% python3 -q
>>> import numpy as np
>>> from numpy import linalg as LA
>>> np.set_printoptions(suppress=True, linewidth=160)
>>> rnd = lambda a: np.round(a, 2) + 0
>>> mat = np.load("case19.npy")
>>> mat
array([[  0.56,  -0.38,   0.03,   2.05],
       [ 11.5 ,  -0.5 ,   0.  ,  -0.28],
       [  9.99,   0.08,   0.15,   0.92],
       [ -2.86,  -0.36,   0.01,   0.27],
       [  0.49,  -0.79,  -0.07,   0.29],
       [  8.42,   0.66,   0.11,  -2.17],
       [  5.31,   0.35,  -0.01,   3.75],
       [ -2.9 ,  -0.58,   0.01,  -0.22],
       [ 15.36,   0.57,  -0.02,   2.51],
       [  5.11,   0.03,  -0.08,   3.58],
       [ -7.11,  -0.14,   0.06,   1.54],
       [ -1.03,  -0.02,  -0.1 ,   4.99],
       [ 10.74,   0.19,   0.1 ,  -0.6 ],
       [  8.47,   0.24,  -0.03,  -2.22],
       [ 16.39,  -0.4 ,   0.04,   2.87],
       [ 20.92,  -0.25,   0.02,  -0.28],
       [  8.48,  -0.28,   0.01,  -2.33],
       [ -1.27,  -0.13,  -0.15,  -1.41],
       [-10.87,   0.44,   0.08,  -1.44],
       [-15.12,  -0.14,  -0.1 ,   1.08],
       [-10.29,   0.14,  -0.1 ,  -1.66],
       [ -0.14,  -0.98,  -0.03,   3.38],
       [ -3.55,   0.68,   0.16,  -2.25],
       [-17.34,   0.97,  -0.08,  -2.61],
       [-11.45,   0.13,  -0.05,   0.77],
       [  5.61,   0.39,   0.14,  -2.35],
       [ -5.99,  -0.16,   0.07,  -1.01]])
>>> # column 0 is much longer than the rest
>>> C = mat[[20, 7]].astype(float)
>>> for _ in range(6):
...     idx = LA.norm(mat[:, None] - C, axis=-1).argmin(axis=1)
...     C = np.array([mat[idx == j].mean(axis=0) for j in range(2)])
... 
>>> idx
array([1, 1, 1, 0, 1, 1, 1, 0, 1, 1, 0, 0, 1, 1, 1, 1, 1, 0, 0, 0, 0, 0, 0, 0, 0, 1, 0])
>>> rnd(C)
array([[-6.92, -0.01, -0.02,  0.11],
       [ 9.1 , -0.01,  0.03,  0.41]])
>>> np.bincount(idx)
array([13, 14])
>>> rnd(C[1] - C[0])
array([16.01,  0.01,  0.04,  0.3 ])
>>> idx = mat[:, 3] > np.median(mat[:, 3])
>>> f = mat[idx].mean(axis=0) - mat[~idx].mean(axis=0)
>>> rnd((((mat - mat.mean(axis=0)) @ f > 0) == idx).mean())
np.float64(0.96)
>>> rng = np.random.default_rng(4232)
>>> B = mat + rng.integers(-2, 3, (27, 3)) @ rng.integers(-2, 3, (3, 4))
>>> rnd(B)
array([[  6.56,  -2.38,   0.03,   8.05],
       [ 18.5 ,   2.5 ,  -4.  ,   0.72],
       [ 13.99,   8.08,   2.15,   1.92],
       [  2.14,   0.64,  -1.99,   2.27],
       [  6.49,   1.21,  -0.07,   4.29],
       [  9.42,  -2.34,   2.11,   1.83],
       [  7.31,   6.35,   3.99,   5.75],
       [ -8.9 ,  -6.58,   0.01,  -2.22],
       [  9.36,   2.57,   5.98,   1.51],
       [ -1.89,   1.03,   3.92,   0.58],
       [-10.11,  -3.14,   0.06,   0.54],
       [ -2.03,  -5.02,   3.9 ,   9.99],
       [ 15.74,   5.19,  -1.9 ,  -0.6 ],
       [  5.47,   5.24,  -0.03,  -7.22],
       [ 18.39,  -6.4 ,  -7.96,   0.87],
       [ 16.92,  -4.25,  -1.98,  -3.28],
       [  7.48,  -1.28,  -1.99,  -4.33],
       [ -1.27,   3.87,  -6.15,  -8.41],
       [ -9.87,   1.44,   2.08,   0.56],
       [-16.12,   2.86,  -2.1 ,  -2.92],
       [-18.29,  -3.86,   1.9 ,  -4.66],
       [ -4.14,  -8.98,  -2.03,   2.38],
       [ -5.55,  -1.32,   2.16,  -1.25],
       [-16.34,  -6.03,  -4.08,  -1.61],
       [ -8.45,  -0.87,  -6.05,  -1.23],
       [ 12.61,   3.39,  -3.86,  -1.35],
       [ -1.99,   3.84,  -3.93,  -3.01]])
>>> LA.matrix_rank(B - mat, tol=1e-8)
np.int64(3)
>>> rnd(np.abs(B - mat).sum(axis=1))
array([14., 15., 15., 10., 12., 10., 14., 14., 15., 15.,  7., 15., 12., 13., 18., 13.,  6., 17.,  6., 10., 17., 15.,  7., 13., 12., 15., 14.])
>>> Ac = mat - mat.mean(axis=0)
>>> left, sv, Vt = LA.svd(Ac, full_matrices=False)
>>> rnd((sv ** 2).sum() ** 2 / (sv ** 4).sum())
np.float64(1.1)
>>> rnd(np.abs(Vt[-1]))
array([0.  , 0.04, 1.  , 0.01])
>>> LA.matrix_rank(Ac)
np.int64(4)
>>> rnd(sv)
array([50.45, 11.11,  2.19,  0.37])
>>> M = np.vander(np.arange(11) - 3, 4, increasing=True)
>>> M
array([[  1,  -3,   9, -27],
       [  1,  -2,   4,  -8],
       [  1,  -1,   1,  -1],
       [  1,   0,   0,   0],
       [  1,   1,   1,   1],
       [  1,   2,   4,   8],
       [  1,   3,   9,  27],
       [  1,   4,  16,  64],
       [  1,   5,  25, 125],
       [  1,   6,  36, 216],
       [  1,   7,  49, 343]])
>>> # column 3 dominates
>>> rnd(np.abs(LA.svd(M)[2][-1]))
array([0.99, 0.06, 0.12, 0.02])
>>> rnd(LA.norm(M, 2) / LA.norm(M))
np.float64(1.0)
>>> vec = np.array([0, 0, -5, 4])
>>> rhs = M @ vec
>>> rnd(LA.pinv(M) @ M)
array([[1., 0., 0., 0.],
       [0., 1., 0., 0.],
       [0., 0., 1., 0.],
       [0., 0., 0., 1.]])
>>> rhs = rhs + 0.02 * rng.normal(size=11)
>>> rnd(rhs)
array([-152.96,  -51.99,   -9.  ,   -0.06,   -1.04,   12.01,   62.98,  175.98,  374.98,  683.98, 1126.97])
>>> beta, *_ = LA.lstsq(M, rhs)
>>> [round(float(LA.norm(LA.solve(M.T @ M + lam * np.eye(4), M.T @ rhs))), 2) for lam in (0, 1, 10, 100)]
[6.4, 6.37, 6.23, 5.28]
